% ipython --no-banner

In [1]: import numpy as np

In [2]: import numpy.linalg as la

In [3]: np.set_printoptions(precision=2, suppress=True, linewidth=160, legacy="1.25")

In [4]: J = np.load("out17.npy")

In [5]: print(J)
[[ 0 -2  0 -2  3  3]
 [ 0  0  0 -3  2  0]
 [ 0  0  0  2 -3 -2]
 [ 0  0  0  0  0 -2]
 [ 0  0  0  0  0 -3]
 [ 0  0  0  0  0  0]]

In [6]: left, sv = la.svd(J)
ValueError: too many values to unpack (expected 2)


In [7]: left, sv, Vh = la.svd(J, full_matrices=False)

In [8]: print(np.allclose(left * sv @ Vh, J))
True

In [9]: print(np.round(left.T @ left, 2) + 0)
[[1. 0. 0. 0. 0. 0.]
 [0. 1. 0. 0. 0. 0.]
 [0. 0. 1. 0. 0. 0.]
 [0. 0. 0. 1. 0. 0.]
 [0. 0. 0. 0. 1. 0.]
 [0. 0. 0. 0. 0. 1.]]

In [10]: print(round(float(np.sqrt((sv ** 2).sum())), 2), np.round(la.norm(J), 2))
8.31 8.31

In [11]: print(np.round(left.T @ J @ Vh.T, 2) + 0)
[[7.24 0.   0.   0.   0.   0.  ]
 [0.   3.66 0.   0.   0.   0.  ]
 [0.   0.   1.54 0.   0.   0.  ]
 [0.   0.   0.   0.88 0.   0.  ]
 [0.   0.   0.   0.   0.   0.  ]
 [0.   0.   0.   0.   0.   0.  ]]

In [12]: print(left.shape, sv.shape, Vh.shape)
(6, 6) (6,) (6, 6)

In [13]: print(np.round(Vh @ Vh.T, 2) + 0)
[[1. 0. 0. 0. 0. 0.]
 [0. 1. 0. 0. 0. 0.]
 [0. 0. 1. 0. 0. 0.]
 [0. 0. 0. 1. 0. 0.]
 [0. 0. 0. 0. 1. 0.]
 [0. 0. 0. 0. 0. 1.]]

In [14]: W0 = np.loadtxt("layer10.csv", delimiter=",")

In [15]: print(W0)
[[-35.51 -71.78   0.24  28.71]
 [-29.19 -53.98   0.61  22.37]
 [-22.87 -37.67   1.14  16.45]
 [-16.16 -22.36   1.8   10.7 ]
 [ -8.19  -7.92   2.37   4.81]
 [ -4.68  -3.38   2.2    2.61]
 [  0.36   0.09  -0.45  -0.21]
 [  2.22   0.52  -7.43  -2.16]
 [  2.05   3.63 -17.25  -4.78]
 [  1.8    5.49 -20.76  -5.85]
 [  0.94  12.37 -30.65  -9.27]]

In [16]: print(np.abs(np.diag(la.qr(W0)[1])) > 1e-9)
[ True  True  True False]

In [17]: print(np.allclose(W0[:-1].T @ la.lstsq(W0[:-1].T, W0[-1])[0], W0[-1]))
True

In [18]: print(W0 @ la.pinv(W0) @ W0)
[[-35.51 -71.78   0.24  28.71]
 [-29.19 -53.98   0.61  22.37]
 [-22.87 -37.67   1.14  16.45]
 [-16.16 -22.36   1.8   10.7 ]
 [ -8.19  -7.92   2.37   4.81]
 [ -4.68  -3.38   2.2    2.61]
 [  0.36   0.09  -0.45  -0.21]
 [  2.22   0.52  -7.43  -2.16]
 [  2.05   3.63 -17.25  -4.78]
 [  1.8    5.49 -20.76  -5.85]
 [  0.94  12.37 -30.65  -9.27]]

In [19]: print(round(np.trace(la.pinv(W0) @ W0), 2))
3.0

In [20]: cen = W0 - W0.mean(axis=0)

In [21]: evecs = la.svd(cen)[2][:3]

In [22]: out = cen - cen @ evecs.T @ evecs

In [23]: print(np.round(np.cov(cen @ evecs.T, rowvar=False), 2) + 0)
[[1132.98    0.      0.  ]
 [   0.     84.39    0.  ]
 [   0.      0.      5.06]]

In [24]: cen = W0 - W0.mean(axis=0)

In [25]: left, sv, Vh = la.svd(cen, full_matrices=False)

In [26]: print((np.sign(left[:, 0]) == np.sign(left[0, 0])).astype(int))
[1 1 1 1 0 0 0 0 0 0 0]

In [27]: print(np.searchsorted(np.cumsum(sv ** 2) / (sv ** 2).sum(), 0.9) + 1)
1

In [28]: print(np.round(cen.mean(axis=0), 2) + 0)
[0. 0. 0. 0.]

In [29]: Z = W0[[3, 9]].astype(float)

In [30]: for _ in range(3):
    ...:     z = la.norm(W0[:, None] - Z, axis=-1).argmin(axis=1)
    ...:     Z = np.array([W0[z == j].mean(axis=0) for j in range(2)])
    ...: 

In [31]: print(z)
[0 0 0 0 1 1 1 1 1 1 1]

In [32]: print(np.abs(Z[1] - Z[0]).argmax())
1

In [33]: print(Z[1] - Z[0])
[ 25.15  47.99 -11.23 -21.68]

In [34]: C2 = np.cov(W0, rowvar=False)

In [35]: print(np.polyfit(W0[:, 0], W0[:, 3], 1))
[-0.88 -2.94]

In [36]: print(round(float(np.corrcoef(W0[:, 0], W0[:, 3])[0, 1]), 2))
-0.98

In [37]: print(np.median(W0, axis=0))
[-4.68 -3.38  0.24  2.61]

In [38]: print(C2.shape)
(4, 4)

In [39]: print(W0.std(axis=0))
[13.19 26.06 10.94 11.76]

In [40]: print(C2)
[[ 191.48  372.03  -90.65 -167.77]
 [ 372.03  747.12 -180.39 -333.09]
 [ -90.65 -180.39  131.61   97.27]
 [-167.77 -333.09   97.27  152.22]]

In [41]: print(np.round(la.eigvalsh(C2)[::-1], 2) + 0)
[1132.98   84.39    5.06    0.  ]

In [42]: X = np.load("data.npy")

In [43]: print(X.round(2) + 0)
[[-0.06  0.    0.07]
 [-0.65 -0.73  0.02]
 [-0.18  0.36 -0.32]
 [ 0.06  0.06 -0.1 ]
 [-0.35  0.21  0.29]
 [-0.06  0.19  0.87]
 [ 0.65 -0.51  0.18]]

In [44]: # keeps lengths

In [45]: f, v = X[3], X[0]

In [46]: print(round(f @ f, 2))
0.02

In [47]: p = (f @ v) / (f @ f) * f

In [48]: print(np.round(la.norm(f + v) ** 2 + la.norm(f - v) ** 2, 2))
0.05

In [49]: print(np.round(np.outer(f, v), 2) + 0)
[[ 0.    0.    0.  ]
 [ 0.    0.    0.  ]
 [ 0.01  0.   -0.01]]

In [50]: print(np.round((v - p) @ f, 2))
-0.0

In [51]: x = np.array([1, 5, 5])

In [52]: y = X @ x

In [53]: print(la.lstsq(X, y)[0])
[1. 5. 5.]

In [54]: print(np.round(la.pinv(X) @ X, 2) + 0)
[[1. 0. 0.]
 [0. 1. 0.]
 [0. 0. 1.]]

In [55]: rng = np.random.default_rng(892885)

In [56]: y = y + 0.05 * rng.normal(size=7)

In [57]: print(y)
[ 0.35 -4.12 -0.13 -0.16  2.06  5.29 -1.04]

In [58]: b, *_ = la.lstsq(X, y)

In [59]: print(np.round(la.norm(y - X @ b), 2))
0.14

In [60]: print(b)
[0.95 4.93 5.03]

In [61]: out = np.array([[-2, 0, 1], [1, 3, 0], [3, 3, -3]])

In [62]: print(np.einsum("ij->j", X))
[-0.59 -0.42  1.01]

In [63]: print(np.einsum("ij,ij->i", X, X))
[0.01 0.95 0.26 0.02 0.25 0.8  0.71]

In [64]: out @ X
ValueError: matmul: Input operand 1 has a mismatch in its core dimension 0, with gufunc signature (n?,k),(k,m?)->(n?,m?) (size 7 is different from 3)


In [65]: print(la.matrix_rank(np.vstack([X, out.T])))
3

In [66]: left, sv, Vh = la.svd(X, full_matrices=False)

In [67]: print(sv)
[1. 1. 1.]

In [68]: print(np.round(Vh @ Vh.T, 2) + 0)
[[1. 0. 0.]
 [0. 1. 0.]
 [0. 0. 1.]]

In [69]: print(np.round(left.T @ left, 2) + 0)
[[1. 0. 0.]
 [0. 1. 0.]
 [0. 0. 1.]]

In [70]: print(np.round(left.T @ X @ Vh.T, 2) + 0)
[[1. 0. 0.]
 [0. 1. 0.]
 [0. 0. 1.]]

In [71]: print(sv / sv[0])
[1. 1. 1.]

In [72]: O, evecs = la.qr(X[:, :1])[0], la.qr(X[:, 1:])[0]

In [73]: sv = la.svd(O.T @ evecs, compute_uv=False)

In [74]: print(sv.round(2) + 0)
[0.]

In [75]: mat = np.load("test5.npy")

In [76]: print(mat)
[[0.86 0.35]
 [0.35 0.14]]

In [77]: # null space of dimension 1

In [78]: print(np.unique(mat.round(6), axis=0).shape)
(2, 2)

In [79]: print(mat @ la.pinv(mat) @ mat)
[[0.86 0.35]
 [0.35 0.14]]

In [80]: print(np.allclose(mat[:-1].T @ la.lstsq(mat[:-1].T, mat[-1])[0], mat[-1]))
True

In [81]: print(la.cond(mat) > 100)
True

In [82]: print(round(float(la.norm(mat, 2) / la.norm(mat)), 2))
1.0

In [83]: print(la.matrix_rank(mat, rtol=0.1))
1

In [84]: print(np.argsort(-la.norm(mat, axis=0).round(6), kind="stable")[:3])
[0 1]

In [85]: print([round(float(x), 2) for x in la.svd(mat, compute_uv=False)[:3]])
[1.0, 0.0]
